$ python -q
>>> import numpy as np
>>> np.set_printoptions(precision=1, suppress=True, linewidth=200, sign=" ")
>>> mat = np.array([[-3, -3, -2, -2, -3, 2],
...     [0, -3, 2, 2, 0, 3],
...     [0, 0, 1, 2, 0, 0],
...     [0, 0, 0, -1, -3, -3],
...     [0, 0, 0, 0, 0, -2],
...     [0, 0, 0, 0, 0, 0]])
>>> np.linalg.cond(mat) > 100
np.True_
>>> np.round(np.linalg.norm(mat, 2) / np.linalg.norm(mat), 1)
np.float64(0.7)
>>> U, sv, VT = np.linalg.svd(mat)
>>> evecs = VT[:(sv > 1e-8).sum()]
>>> rng = np.random.default_rng(290)
>>> x = mat[5] + -2 * mat[1] + rng.integers(2) * np.eye(6)[2]
>>> x
array([ 0.,  6., -4., -4.,  0., -6.])
>>> np.linalg.matrix_rank(np.vstack([mat, x]))
np.int64(5)
>>> np.diag(evecs.T @ evecs)
array([ 0.7,  0.9,  0.5,  0.9,  1. ,  1. ])
>>> r = np.linalg.matrix_rank(mat)
>>> r
np.int64(5)
>>> null = np.linalg.svd(mat)[2][r:].T
>>> [int(np.linalg.matrix_rank(mat[:i])) for i in range(1, len(mat) + 1)]
[1, 2, 3, 4, 5, 5]
>>> np.round(null[:, 0] / null[np.abs(null[:, 0]).round(6).argmax(), 0], 1) + 0
array([-0.8,  0.3,  1. , -0.5,  0.2,  0. ])
>>> [int(np.linalg.matrix_rank(mat[:, :j + 1])) for j in range(6)]
[1, 2, 3, 4, 4, 5]
>>> np.linalg.matrix_rank(mat.T @ mat), np.linalg.matrix_rank(mat @ mat.T)
(np.int64(5), np.int64(5))
>>> np.round(mat @ null, 1) + 0
array([[ 0.],
       [ 0.],
       [ 0.],
       [ 0.],
       [ 0.],
       [ 0.]])
>>> np.round(null @ null.T, 1) + 0
array([[ 0.3, -0.1, -0.4,  0.2, -0.1,  0. ],
       [-0.1,  0.1,  0.2, -0.1,  0. ,  0. ],
       [-0.4,  0.2,  0.5, -0.2,  0.1,  0. ],
       [ 0.2, -0.1, -0.2,  0.1,  0. ,  0. ],
       [-0.1,  0. ,  0.1,  0. ,  0. ,  0. ],
       [ 0. ,  0. ,  0. ,  0. ,  0. ,  0. ]])
>>> np.linalg.matrix_rank(mat)
np.int64(5)
>>> round(float(np.linalg.norm(mat)), 1)
9.6
>>> mat.sum(axis=1)
array([-11,   4,   3,  -7,  -2,   0])
>>> mat.shape
(6, 6)
>>> out = np.array([[1, 1], [1, -1]])
>>> M = np.kron(out, np.kron(out, out))[rng.permutation(8)][:7]
>>> M
array([[ 1, -1, -1,  1,  1, -1, -1,  1],
       [ 1, -1, -1,  1, -1,  1,  1, -1],
       [ 1,  1,  1,  1, -1, -1, -1, -1],
       [ 1,  1, -1, -1,  1,  1, -1, -1],
       [ 1, -1,  1, -1, -1,  1, -1,  1],
       [ 1,  1,  1,  1,  1,  1,  1,  1],
       [ 1, -1,  1, -1,  1, -1,  1, -1]])
>>> out = M[0, 0] * M[1:] - np.outer(M[1:, 0], M[0])
>>> out
array([[ 0,  0,  0,  0, -2,  2,  2, -2],
       [ 0,  2,  2,  0, -2,  0,  0, -2],
       [ 0,  2,  0, -2,  0,  2,  0, -2],
       [ 0,  0,  2, -2, -2,  2,  0,  0],
       [ 0,  2,  2,  0,  0,  2,  2,  0],
       [ 0,  0,  2, -2,  0,  0,  2, -2]])
>>> np.linalg.matrix_rank(out), np.linalg.matrix_rank(M)
(np.int64(6), np.int64(7))
>>> u = np.array([1, 1])
>>> np.correlate(out[5], out[1], "full")
array([ 0,  0, -4,  4,  0, -4,  0,  8,  0, -8,  4,  4,  0, -4,  0])
>>> np.polyval(u, out[5])
array([ 1,  1,  3, -1,  1,  1,  3, -1])
>>> np.cross(out[5, :3], out[1, :3])
array([-4,  0,  0])
>>> def softmax(z):
...     e = np.exp(z - z.max(axis=-1, keepdims=True))
...     return e / e.sum(axis=-1, keepdims=True)
... 
>>> softmax(M).sum(axis=1)
array([ 1.,  1.,  1.,  1.,  1.,  1.,  1.])
>>> np.round(softmax(M[2]), 1) + 0
array([ 0.2,  0.2,  0.2,  0.2,  0. ,  0. ,  0. ,  0. ])
>>> att = M @ M.T / np.sqrt(8)
>>> np.round(softmax(att), 1) + 0
array([[ 0.7,  0. ,  0. ,  0. ,  0. ,  0. ,  0. ],
       [ 0. ,  0.7,  0. ,  0. ,  0. ,  0. ,  0. ],
       [ 0. ,  0. ,  0.7,  0. ,  0. ,  0. ,  0. ],
       [ 0. ,  0. ,  0. ,  0.7,  0. ,  0. ,  0. ],
       [ 0. ,  0. ,  0. ,  0. ,  0.7,  0. ,  0. ],
       [ 0. ,  0. ,  0. ,  0. ,  0. ,  0.7,  0. ],
       [ 0. ,  0. ,  0. ,  0. ,  0. ,  0. ,  0.7]])
>>> softmax(att).round(6).argmax(axis=1)
array([ 0,  1,  2,  3,  4,  5,  6])
>>> np.round(softmax(att + np.triu(np.full(att.shape, -np.inf), 1)), 1) + 0
array([[ 1. ,  0. ,  0. ,  0. ,  0. ,  0. ,  0. ],
       [ 0.1,  0.9,  0. ,  0. ,  0. ,  0. ,  0. ],
       [ 0.1,  0.1,  0.9,  0. ,  0. ,  0. ,  0. ],
       [ 0.1,  0.1,  0.1,  0.8,  0. ,  0. ,  0. ],
       [ 0. ,  0. ,  0. ,  0. ,  0.8,  0. ,  0. ],
       [ 0. ,  0. ,  0. ,  0. ,  0. ,  0.8,  0. ],
       [ 0. ,  0. ,  0. ,  0. ,  0. ,  0. ,  0.7]])
